>>> import numpy as np
>>> np.set_printoptions(precision=3, suppress=True, linewidth=100)
>>> rd = lambda a: np.round(a, 3) + 0
>>> J = np.load("sample9.npy")
>>> rd(J)
array([[-2.969,  3.99 ,  0.517],
       [-3.817, -2.59 , -1.93 ],
       [-1.272, -1.54 ,  4.583]])
>>> x0 = np.array([-3, 1, -3])
>>> y = J @ x0
>>> beta, lr = np.zeros(3), 1 / np.linalg.norm(J, 2) ** 2
>>> for i in range(3):
...     beta -= lr * J.T @ (J @ beta - y)
...     if i % 1 == 0: print(i, round(np.linalg.norm(J @ beta - y), 3))
... 
0 0.0
1 0.0
2 0.0
>>> beta
array([-3.,  1., -3.])
>>> O, evecs = np.linalg.qr(J[:, :1])[0], np.linalg.qr(J[:, 1:])[0]
>>> s = np.linalg.svd(O.T @ evecs, compute_uv=False)
>>> rd(np.degrees(np.arccos(s.clip(0, 1))))
array([90.])
>>> (s > 0.9).sum()
np.int64(0)
>>> rd(s)
array([0.])
>>> rng = np.random.default_rng(18402)
>>> lab = rng.permutation(3)
>>> lab
array([1, 0, 2])
>>> Y = J[lab][:, lab]
>>> rd(np.diag(Y))
array([-2.59 , -2.969,  4.583])
>>> rd(Y)
array([[-2.59 , -3.817, -1.93 ],
       [ 3.99 , -2.969,  0.517],
       [-1.54 , -1.272,  4.583]])
>>> rd(np.linalg.det(Y)), rd(np.linalg.det(J[lab]))
(np.float64(125.0), np.float64(-125.0))
>>> rd(np.trace(Y))
np.float64(-0.975)
>>> rd(np.sort(np.abs(np.linalg.eigvals(Y))))
array([5., 5., 5.])
>>> m1 = np.loadtxt("test5.csv", delimiter=",")
>>> m1
array([[ -3.449,   1.975,  -7.166],
       [ -3.7  ,   0.011,  -0.895],
       [  3.027,  -1.215,   2.572],
       [ -0.703,   3.433,  -3.069],
       [  3.72 ,  -4.404,  -3.985],
       [ -0.017,   2.838,  -0.879],
       [  0.887,   1.399,   3.722],
       [ -0.956,   0.939,  -1.204],
       [ -4.719,  -0.003, -10.183],
       [ -1.594,   3.823,  -2.163],
       [  2.834,  -2.986,  -0.036],
       [  1.437,  -0.838,  -6.575],
       [  3.151,   0.055,  -4.3  ],
       [  8.547,   4.627,   1.244],
       [  1.506,  -5.738,  -4.765],
       [ -1.059,   3.179,  -3.502],
       [ -0.265,   0.112,   5.778],
       [ -0.03 ,  -1.815,   9.239]])
>>> Y = J / np.sqrt((J ** 2).mean(axis=1, keepdims=True))
>>> np.linalg.matrix_rank(Y) == np.linalg.matrix_rank(J)
np.True_
>>> np.linalg.matrix_rank(J - J.mean(axis=1, keepdims=True))
np.int64(2)
>>> Z = np.array([[0, -1, 0]])
>>> K = rng.normal(size=(25, 1)) @ Z + np.array([0, 1, 2])
>>> rd(K)
array([[ 0.   ,  0.296,  2.   ],
       [ 0.   ,  2.317,  2.   ],
       [ 0.   ,  1.281,  2.   ],
       [ 0.   ,  1.529,  2.   ],
       [ 0.   ,  1.93 ,  2.   ],
       [ 0.   ,  0.77 ,  2.   ],
       [ 0.   ,  1.16 ,  2.   ],
       [ 0.   , -0.314,  2.   ],
       [ 0.   ,  1.356,  2.   ],
       [ 0.   ,  2.649,  2.   ],
       [ 0.   ,  1.179,  2.   ],
       [ 0.   ,  0.025,  2.   ],
       [ 0.   ,  2.458,  2.   ],
       [ 0.   ,  1.801,  2.   ],
       [ 0.   ,  0.514,  2.   ],
       [ 0.   ,  1.19 ,  2.   ],
       [ 0.   ,  0.974,  2.   ],
       [ 0.   ,  1.483,  2.   ],
       [ 0.   ,  0.896,  2.   ],
       [ 0.   ,  1.589,  2.   ],
       [ 0.   ,  1.291,  2.   ],
       [ 0.   ,  0.035,  2.   ],
       [ 0.   ,  1.968,  2.   ],
       [ 0.   ,  2.021,  2.   ],
       [ 0.   , -0.183,  2.   ]])
>>> u, v = K[7], K[3]
>>> rd(u @ v)
np.float64(3.519)
>>> pr = (u @ v) / (u @ u) * u
>>> np.linalg.matrix_rank(np.outer(u, v))
np.int64(1)
>>> rd(np.outer(u, v))
array([[ 0.   ,  0.   ,  0.   ],
       [ 0.   , -0.481, -0.629],
       [ 0.   ,  3.058,  4.   ]])
>>> rd(m1.mean(axis=0))
array([ 0.479,  0.3  , -1.454])
>>> np.count_nonzero(m1)
np.int64(54)
>>> np.abs(m1).max()
np.float64(10.183)
>>> m1.shape
(18, 3)
>>> rd(np.linalg.norm(m1))
np.float64(27.149)
>>> u = np.array([-9, -1, -1])
>>> rd(np.correlate(K[5], K[9], "full"))
array([0.   , 1.541, 6.04 , 5.297, 0.   ])
>>> rd(np.cross(K[5, :3], K[9, :3]))
array([-3.756,  0.   ,  0.   ])
>>> rank = np.linalg.matrix_rank(K)
>>> rank
np.int64(2)
>>> null = np.linalg.svd(K)[2][rank:].T
>>> [int(np.linalg.matrix_rank(K[:, :j + 1])) for j in range(3)]
[0, 1, 2]
>>> np.allclose(K @ null, 0)
True
>>> [int(np.linalg.matrix_rank(np.delete(K, i, axis=0))) for i in range(25)]
[2, 2, 2, 2, 2, 2, 2, 2, 2, 2, 2, 2, 2, 2, 2, 2, 2, 2, 2, 2, 2, 2, 2, 2, 2]
